$ ipython --no-banner

In [1]: import numpy as np

In [2]: from numpy import linalg as LA

In [3]: np.set_printoptions(suppress=True, linewidth=160)

In [4]: def rd(a):
   ...:     return np.round(a, 3) + 0
   ...: 

In [5]: A2 = np.array([[0, 1], [-2, 1]])

In [6]: K = np.kron(np.eye(2, dtype=int), A2)

In [7]: K
Out[7]: 
array([[ 0,  1,  0,  0],
       [-2,  1,  0,  0],
       [ 0,  0,  0,  1],
       [ 0,  0, -2,  1]])

In [8]: (K != 0).astype(int)
Out[8]: 
array([[0, 1, 0, 0],
       [1, 1, 0, 0],
       [0, 0, 0, 1],
       [0, 0, 1, 1]])

In [9]: rd(np.sort(LA.eigvals(K).real))
Out[9]: array([0.5, 0.5, 0.5, 0.5])

In [10]: print(K @ K)
[[-2  1  0  0]
 [-2 -1  0  0]
 [ 0  0 -2  1]
 [ 0  0 -2 -1]]

In [11]: q = K.astype(float).copy()

In [12]: for j in range(4):
    ...:     q[:, j] -= q[:, :j] @ (q[:, :j].T @ q[:, j])
    ...:     q[:, j] /= LA.norm(q[:, j])
    ...: 

In [13]: print(q)
[[ 0.  1.  0.  0.]
 [-1.  0.  0.  0.]
 [ 0.  0.  0.  1.]
 [ 0.  0. -1.  0.]]

In [14]: print(K.mean(axis=0))
[-0.5  0.5 -0.5  0.5]

In [15]: K.sum(axis=0)
Out[15]: array([-2,  2, -2,  2])

In [16]: K[4]
---------------------------------------------------------------------------
IndexError                                Traceback (most recent call last)
Cell In[16], line 1
----> 1 K[4]

IndexError: index 4 is out of bounds for axis 0 with size 4

In [17]: np.count_nonzero(K)
Out[17]: np.int64(6)

In [18]: np.unravel_index(np.abs(K).argmax(), K.shape)
Out[18]: (np.int64(1), np.int64(0))

In [19]: np.abs(K).max()
Out[19]: np.int64(2)

In [20]: print(np.diff(K, axis=0))
[[-2  0  0  0]
 [ 2 -1  0  1]
 [ 0  0 -2  0]]

In [21]: rd(LA.norm(K))
Out[21]: np.float64(3.464)

In [22]: LA.rank(K)
---------------------------------------------------------------------------
AttributeError                            Traceback (most recent call last)
Cell In[22], line 1
----> 1 LA.rank(K)

AttributeError: module 'numpy.linalg' has no attribute 'rank'

In [23]: data = np.loadtxt("case10.csv", delimiter=",")

In [24]: data
Out[24]: 
array([[ 1.,  1., -1., -1., -1., -1.,  1.,  1.],
       [ 1., -1., -1.,  1.,  1., -1., -1.,  1.],
       [ 1.,  1., -1., -1.,  1.,  1., -1., -1.],
       [ 1., -1.,  1., -1.,  1., -1.,  1., -1.],
       [ 1.,  1.,  1.,  1.,  1.,  1.,  1.,  1.],
       [ 1.,  1.,  1.,  1., -1., -1., -1., -1.],
       [ 1., -1.,  1., -1., -1.,  1., -1.,  1.],
       [ 1., -1., -1.,  1., -1.,  1.,  1., -1.]])

In [25]: x0 = np.array([-2, -3, 2, 0, 1, 1, -2, -1])

In [26]: rhs = data @ x0

In [27]: rhs
Out[27]: array([-12.,   0.,  -2.,   2.,  -4.,  -2.,   4.,  -2.])

In [28]: rd(LA.solve(data, data[:, 7]))
Out[28]: array([0., 0., 0., 0., 0., 0., 0., 1.])

In [29]: print(rd(LA.solve(data.T, data[7])))
[0. 0. 0. 0. 0. 0. 0. 1.]

In [30]: rd(LA.solve(data, rhs))
Out[30]: array([-2., -3.,  2.,  0.,  1.,  1., -2., -1.])

In [31]: rd(LA.solve(data, rhs + data[:, 1]))
Out[31]: array([-2., -2.,  2.,  0.,  1.,  1., -2., -1.])

In [32]: x0 = np.array([-3, 2, -3, -1, 0, -2, -3, -1])

In [33]: data @ (2 * x0)
Out[33]: array([  2.,   2.,  10., -14., -22.,   2., -14., -14.])

In [34]: print(np.einsum("ij,j->i", data, x0))
[  1.   1.   5.  -7. -11.   1.  -7.  -7.]

In [35]: (data @ x0).argmax()
Out[35]: np.int64(2)

In [36]: np.sign((data @ x0).round(6))
Out[36]: array([ 1.,  1.,  1., -1., -1.,  1., -1., -1.])

In [37]: LA.norm(data @ x0) <= LA.norm(data, 2) * LA.norm(x0) + 1e-9
Out[37]: np.True_

In [38]: data @ np.ones(8)
Out[38]: array([0., 0., 0., 0., 8., 0., 0., 0.])

In [39]: A2 = LA.inv(data)

In [40]: (np.abs(A2) > 1e-9).astype(int)
Out[40]: 
array([[1, 1, 1, 1, 1, 1, 1, 1],
       [1, 1, 1, 1, 1, 1, 1, 1],
       [1, 1, 1, 1, 1, 1, 1, 1],
       [1, 1, 1, 1, 1, 1, 1, 1],
       [1, 1, 1, 1, 1, 1, 1, 1],
       [1, 1, 1, 1, 1, 1, 1, 1],
       [1, 1, 1, 1, 1, 1, 1, 1],
       [1, 1, 1, 1, 1, 1, 1, 1]])

In [41]: data @ A2
Out[41]: 
array([[1., 0., 0., 0., 0., 0., 0., 0.],
       [0., 1., 0., 0., 0., 0., 0., 0.],
       [0., 0., 1., 0., 0., 0., 0., 0.],
       [0., 0., 0., 1., 0., 0., 0., 0.],
       [0., 0., 0., 0., 1., 0., 0., 0.],
       [0., 0., 0., 0., 0., 1., 0., 0.],
       [0., 0., 0., 0., 0., 0., 1., 0.],
       [0., 0., 0., 0., 0., 0., 0., 1.]])

In [42]: rd(LA.det(data) * A2)
Out[42]: 
array([[ 512.,  512.,  512.,  512.,  512.,  512.,  512.,  512.],
       [ 512., -512.,  512., -512.,  512.,  512., -512., -512.],
       [-512., -512., -512.,  512.,  512.,  512.,  512., -512.],
       [-512.,  512., -512., -512.,  512.,  512., -512.,  512.],
       [-512.,  512.,  512.,  512.,  512., -512., -512., -512.],
       [-512., -512.,  512., -512.,  512., -512.,  512.,  512.],
       [ 512., -512., -512.,  512.,  512., -512., -512.,  512.],
       [ 512.,  512., -512., -512.,  512., -512.,  512., -512.]])

In [43]: A2 = np.array([[3, 0, 2],
    ...:     [0, 3, 4],
    ...:     [0, 3, 4],
    ...:     [0, 0, 2],
    ...:     [2, 0, 2],
    ...:     [4, 1, 2],
    ...:     [5, 3, 2],
    ...:     [3, 4, 1]])

In [44]: data @ A2
Out[44]: 
array([[  5.,   6.,  -1.],
       [ -1.,  -6.,  -5.],
       [  1.,  -6.,   1.],
       [  3.,  -2.,   1.],
       [ 17.,  14.,  19.],
       [-11.,  -2.,   5.],
       [  3.,   2.,  -1.],
       [  7.,  -6.,  -3.]])

In [45]: np.einsum("ij->j", data)
Out[45]: array([8., 0., 0., 0., 0., 0., 0., 0.])

In [46]: LA.matrix_rank(data @ A2)
Out[46]: np.int64(3)

In [47]: A2 @ data
---------------------------------------------------------------------------
ValueError                                Traceback (most recent call last)
Cell In[47], line 1
----> 1 A2 @ data

ValueError: matmul: Input operand 1 has a mismatch in its core dimension 0, with gufunc signature (n?,k),(k,m?)->(n?,m?) (size 8 is different from 3)

In [48]: LA.matrix_rank(np.vstack([data, A2.T]))
Out[48]: np.int64(8)

In [49]: print(np.einsum("ik,kj->ij", data, A2))
[[  5.   6.  -1.]
 [ -1.  -6.  -5.]
 [  1.  -6.   1.]
 [  3.  -2.   1.]
 [ 17.  14.  19.]
 [-11.  -2.   5.]
 [  3.   2.  -1.]
 [  7.  -6.  -3.]]

In [50]: np.einsum("ik,kj->ji", data, A2)
Out[50]: 
array([[  5.,  -1.,   1.,   3.,  17., -11.,   3.,   7.],
       [  6.,  -6.,  -6.,  -2.,  14.,  -2.,   2.,  -6.],
       [ -1.,  -5.,   1.,   1.,  19.,   5.,  -1.,  -3.]])

In [51]: A2 = data / np.sqrt((data ** 2).mean(axis=1, keepdims=True))

In [52]: LA.matrix_rank(data - data.mean(axis=1, keepdims=True))
Out[52]: np.int64(7)

In [53]: print(rd(LA.norm(A2, axis=1)))
[2.828 2.828 2.828 2.828 2.828 2.828 2.828 2.828]

In [54]: LA.matrix_rank(A2) == LA.matrix_rank(data)
Out[54]: np.True_

In [55]: feats = np.load("arr.npy")

In [56]: print(feats)
[[-1  2  0  3]
 [ 0  2 -3  3]
 [ 0  0 -2  3]
 [ 0  0  0 -2]]

In [57]: A2 = feats ** -1
---------------------------------------------------------------------------
ValueError                                Traceback (most recent call last)
Cell In[57], line 1
----> 1 A2 = feats ** -1

ValueError: Integers to negative integer powers are not allowed.

In [58]: A2 = LA.invert(feats)
---------------------------------------------------------------------------
AttributeError                            Traceback (most recent call last)
Cell In[58], line 1
----> 1 A2 = LA.invert(feats)

AttributeError: module 'numpy.linalg' has no attribute 'invert'

In [59]: A2 = LA.inv(feats)

In [60]: rd(LA.det(feats) * A2)
Out[60]: 
array([[ 8., -8., 12., 18.],
       [ 0., -4.,  6.,  3.],
       [ 0.,  0.,  4.,  6.],
       [ 0.,  0.,  0.,  4.]])

In [61]: rd(LA.det(feats) * LA.det(A2))
Out[61]: np.float64(1.0)

In [62]: rd(LA.cond(feats))
Out[62]: np.float64(21.93)

In [63]: rd(LA.slogdet(feats)[0])
Out[63]: np.float64(-1.0)

In [64]: feats @ A2
Out[64]: 
array([[1., 0., 0., 0.],
       [0., 1., 0., 0.],
       [0., 0., 1., 0.],
       [0., 0., 0., 1.]])

In [65]: print(LA.matrix_rank(feats - feats[0, 0] * np.eye(4)))
3

In [66]: print(np.prod(np.diag(feats)), rd(LA.det(feats)))
-8 -8.0

In [67]: W0 = np.load("block6.npy")

In [68]: W0
Out[68]: 
array([[ 0.9  ,  0.6  ,  0.9  ],
       [-1.3  , -1.   ,  1.5  ],
       [ 1.5  , -0.5  , -1.1  ],
       [-2.4  , -0.3  , -0.9  ],
       [-1.7  ,  1.7  , -1.5  ],
       [ 0.2  ,  0.2  , -1.1  ],
       [ 1.2  ,  0.8  ,  0.5  ],
       [ 0.486,  0.803,  1.17 ]])

In [69]: ang = np.radians(36)

In [70]: R = np.eye(3)

In [71]: R[1, 1] = R[0, 0] = np.cos(ang)

In [72]: R[1, 0], R[0, 1] = -np.sin(ang), np.sin(ang)

In [73]: rd(R)
Out[73]: 
array([[ 0.809,  0.588,  0.   ],
       [-0.588,  0.809,  0.   ],
       [ 0.   ,  0.   ,  1.   ]])

In [74]: A2 = W0 @ R.T

In [75]: np.allclose(W0 @ W0.T, A2 @ A2.T)
Out[75]: True

In [76]: rd(LA.svd(W0, compute_uv=False)), rd(LA.svd(A2, compute_uv=False))
Out[76]: (array([4.055, 3.085, 2.287]), array([4.055, 3.085, 2.287]))

In [77]: rd(LA.det(R)), rd(np.trace(R))
Out[77]: (np.float64(1.0), np.float64(2.618))

In [78]: x0 = np.array([2, 1, 2])

In [79]: rhs = W0 @ x0

In [80]: rd(LA.lstsq(W0, rhs)[0])
Out[80]: array([2., 1., 2.])

In [81]: rng = np.random.default_rng(25)

In [82]: rhs = rhs + 0.05 * rng.normal(size=8)

In [83]: print(rd(rhs))
[ 4.218 -0.6    0.273 -7.014 -4.699 -1.554  4.252  4.088]

In [84]: coef, *_ = LA.lstsq(W0, rhs)

In [85]: coef.round()
Out[85]: array([2., 1., 2.])

In [86]: rd(LA.norm(rhs - W0 @ coef))
Out[86]: np.float64(0.109)

In [87]: x0 = np.array([1, 1, 2])

In [88]: h1 = np.maximum(W0 @ x0, 0)

In [89]: np.flatnonzero(h1 > 1e-9)
Out[89]: array([0, 1, 6, 7])

In [90]: rd(np.maximum(W0 @ (3 * x0), 0))
Out[90]: array([ 9.9  ,  2.1  ,  0.   ,  0.   ,  0.   ,  0.   ,  9.   , 10.887])

In [91]: A = np.diag(np.array([-4, 0, 1, 1]))

In [92]: A
Out[92]: 
array([[-4,  0,  0,  0],
       [ 0,  0,  0,  0],
       [ 0,  0,  1,  0],
       [ 0,  0,  0,  1]])

In [93]: print(np.prod(np.diag(A)), rd(LA.det(A)))
0 0.0

In [94]: LA.matrix_power(A - np.diag(np.diag(A)), 4)
Out[94]: 
array([[0, 0, 0, 0],
       [0, 0, 0, 0],
       [0, 0, 0, 0],
       [0, 0, 0, 0]])

In [95]: LA.matrix_rank(A - A[0, 0] * np.eye(4))
Out[95]: np.int64(3)

In [96]: rd(np.sort(LA.eigvals(A)))
Out[96]: array([-4.,  0.,  1.,  1.])

In [97]: mat = np.load("test10.npy")

In [98]: mat
Out[98]: 
array([[1, 0, 0, 0],
       [0, 0, 0, 0],
       [0, 0, 3, 0],
       [0, 0, 0, 2]])

In [99]: mat @ mat.T
Out[99]: 
array([[1, 0, 0, 0],
       [0, 0, 0, 0],
       [0, 0, 9, 0],
       [0, 0, 0, 4]])

In [100]: rd(LA.svd(mat, compute_uv=False))
Out[100]: array([3., 2., 1., 0.])

In [101]: mat.T @ mat
Out[101]: 
array([[1, 0, 0, 0],
       [0, 0, 0, 0],
       [0, 0, 9, 0],
       [0, 0, 0, 4]])

In [102]: rd(LA.pinv(mat))
Out[102]: 
array([[1.   , 0.   , 0.   , 0.   ],
       [0.   , 0.   , 0.   , 0.   ],
       [0.   , 0.   , 0.333, 0.   ],
       [0.   , 0.   , 0.   , 0.5  ]])

In [103]: mat[:, 1] @ mat[:, 3]
Out[103]: np.int64(0)

In [104]: q, R = LA.qr(feats)

In [105]: R
Out[105]: 
array([[-1.,  2.,  0.,  3.],
       [ 0.,  2., -3.,  3.],
       [ 0.,  0., -2.,  3.],
       [ 0.,  0.,  0., -2.]])

In [106]: q
Out[106]: 
array([[ 1.,  0.,  0.,  0.],
       [-0.,  1.,  0.,  0.],
       [-0., -0.,  1.,  0.],
       [-0., -0., -0.,  1.]])

In [107]: rd(np.sort(LA.eigvals(mat).real))
Out[107]: array([0., 1., 2., 3.])

In [108]: (LA.matrix_power((mat != 0) + (mat.T != 0) + np.eye(4), 4) > 0).astype(int)
Out[108]: 
array([[1, 0, 0, 0],
       [0, 1, 0, 0],
       [0, 0, 1, 0],
       [0, 0, 0, 1]])

In [109]: (mat != 0).astype(int)
Out[109]: 
array([[1, 0, 0, 0],
       [0, 0, 0, 0],
       [0, 0, 1, 0],
       [0, 0, 0, 1]])

In [110]: print(np.flatnonzero(LA.matrix_power((mat != 0) + (mat.T != 0) + np.eye(4), 4)[0]))
[0]

In [111]: E = np.diag(20 * np.array([0, 2, 0, 0, 2, 2])) + np.array([[-1, -3, 0, 2, -1, -1],
     ...:     [3, -2, 2, 2, -3, -2],
     ...:     [2, -2, 1, 0, -1, 0],
     ...:     [-2, -1, 3, 1, 0, -2],
     ...:     [0, 2, 1, -3, -2, 1],
     ...:     [1, 1, 1, 3, 1, -2]])

In [112]: E
Out[112]: 
array([[-1, -3,  0,  2, -1, -1],
       [ 3, 38,  2,  2, -3, -2],
       [ 2, -2,  1,  0, -1,  0],
       [-2, -1,  3,  1,  0, -2],
       [ 0,  2,  1, -3, 38,  1],
       [ 1,  1,  1,  3,  1, 38]])

In [113]: x0 = np.array([-1, 0, 2, -1, -2, -2])

In [114]: np.einsum("ij,j->i", E, x0)
Out[114]: array([  3,   9,   2,  11, -73, -80])

In [115]: print(E @ (2 * x0))
[   6   18    4   22 -146 -160]

In [116]: rd(LA.det(E))
Out[116]: np.float64(957836.0)

In [117]: LA.determinant(E)
---------------------------------------------------------------------------
AttributeError                            Traceback (most recent call last)
Cell In[117], line 1
----> 1 LA.determinant(E)

AttributeError: module 'numpy.linalg' has no attribute 'determinant'

In [118]: print((E + E.T) / 2)
[[-1.   0.   1.   0.  -0.5  0. ]
 [ 0.  38.   0.   0.5 -0.5 -0.5]
 [ 1.   0.   1.   1.5  0.   0.5]
 [ 0.   0.5  1.5  1.  -1.5  0.5]
 [-0.5 -0.5  0.  -1.5 38.   1. ]
 [ 0.  -0.5  0.5  0.5  1.  38. ]]

In [119]: print(np.allclose(E @ E.T, E.T @ E))
False

In [120]: E @ E
Out[120]: 
array([[ -13, -116,   -2,   -6,  -29,  -36],
       [ 109, 1421,   79,   87, -235, -162],
       [  -6,  -86,   -4,    3,  -35,    1],
       [   1,  -41,    2,  -11,    0,  -74],
       [  15,  154,   35, -110, 1438,   78],
       [  36,   70,   51,  118,   71, 1436]])

In [121]: E.inv()
---------------------------------------------------------------------------
AttributeError                            Traceback (most recent call last)
Cell In[121], line 1
----> 1 E.inv()

AttributeError: 'numpy.ndarray' object has no attribute 'inv'

In [122]: np.allclose(E, E.T)
Out[122]: False

In [123]: u = np.array([2, 1, 2, 1, 2, 2])

In [124]: A2 = E + np.outer(u, np.eye(6)[3])

In [125]: A2
Out[125]: 
array([[-1., -3.,  0.,  4., -1., -1.],
       [ 3., 38.,  2.,  3., -3., -2.],
       [ 2., -2.,  1.,  2., -1.,  0.],
       [-2., -1.,  3.,  2.,  0., -2.],
       [ 0.,  2.,  1., -1., 38.,  1.],
       [ 1.,  1.,  1.,  5.,  1., 38.]])
